In [1]: import numpy as np

In [2]: np.set_printoptions(precision=2, suppress=True, linewidth=100, sign=" ")

In [3]: feats = np.load("case4.npy")

In [4]: print(feats)
[[ 10   9  12   8   9  10]
 [  9  10  12   8  10   9]
 [ 12  12  20  10  16  12]
 [  8   8  10   9   9   8]
 [  9  10  16   9  14   9]
 [ 10   9  12   8   9  10]]

In [5]: rank = np.linalg.matrix_rank(feats)

In [6]: print(rank)
5

In [7]: ns = np.linalg.svd(feats)[2][rank:].T

In [8]: print(np.linalg.matrix_rank(feats.T @ feats), np.linalg.matrix_rank(feats @ feats.T))
5 5

In [9]: print(np.round(ns[:, 0] / ns[np.abs(ns[:, 0]).round(6).argmax(), 0], 2) + 0)
[ 1.  0.  0.  0.  0. -1.]

In [10]: print(np.round(ns @ ns.T, 2) + 0)
[[ 0.5  0.   0.   0.   0.  -0.5]
 [ 0.   0.   0.   0.   0.   0. ]
 [ 0.   0.   0.   0.   0.   0. ]
 [ 0.   0.   0.   0.   0.   0. ]
 [ 0.   0.   0.   0.   0.   0. ]
 [-0.5  0.   0.   0.   0.   0.5]]

In [11]: print([int(np.linalg.matrix_rank(np.delete(feats, i, axis=0))) for i in range(6)])
[5, 4, 4, 4, 4, 5]

In [12]: print([int(np.linalg.matrix_rank(feats[:i])) for i in range(1, len(feats) + 1)])
[1, 2, 3, 4, 5, 5]

In [13]: print(ns.shape)
(6, 1)

In [14]: data = np.loadtxt("w.csv", delimiter=",")

In [15]: print(data.round(2) + 0)
[[-0.56 -0.34  0.75  0.11]
 [ 0.73  0.    0.48  0.48]
 [-0.17 -0.5  -0.46  0.71]
 [-0.34  0.8   0.03  0.5 ]]

In [16]: print(round(float(np.linalg.eigvals(data).sum().real), 2))
-0.53

In [17]: print(round(float(np.einsum("ii->", data)), 2))
-0.53

In [18]: print(np.round(np.linalg.det(data[::-1]), 2))
-1.0

In [19]: print(round(float(np.linalg.det(data.T)), 2))
-1.0

In [20]: print(np.linalg.eigvals(data))
[-1.  +0.j   -0.26+0.96j -0.26-0.96j  1.  +0.j  ]

In [21]: print(np.round(np.kron(np.eye(2, dtype=int), data), 2) + 0)
[[-0.56 -0.34  0.75  0.11  0.    0.    0.    0.  ]
 [ 0.73  0.    0.48  0.48  0.    0.    0.    0.  ]
 [-0.17 -0.5  -0.46  0.71  0.    0.    0.    0.  ]
 [-0.34  0.8   0.03  0.5   0.    0.    0.    0.  ]
 [ 0.    0.    0.    0.   -0.56 -0.34  0.75  0.11]
 [ 0.    0.    0.    0.    0.73  0.    0.48  0.48]
 [ 0.    0.    0.    0.   -0.17 -0.5  -0.46  0.71]
 [ 0.    0.    0.    0.   -0.34  0.8   0.03  0.5 ]]

In [22]: print(round(float(np.einsum("ij,ji->", data, data)), 2))
0.28
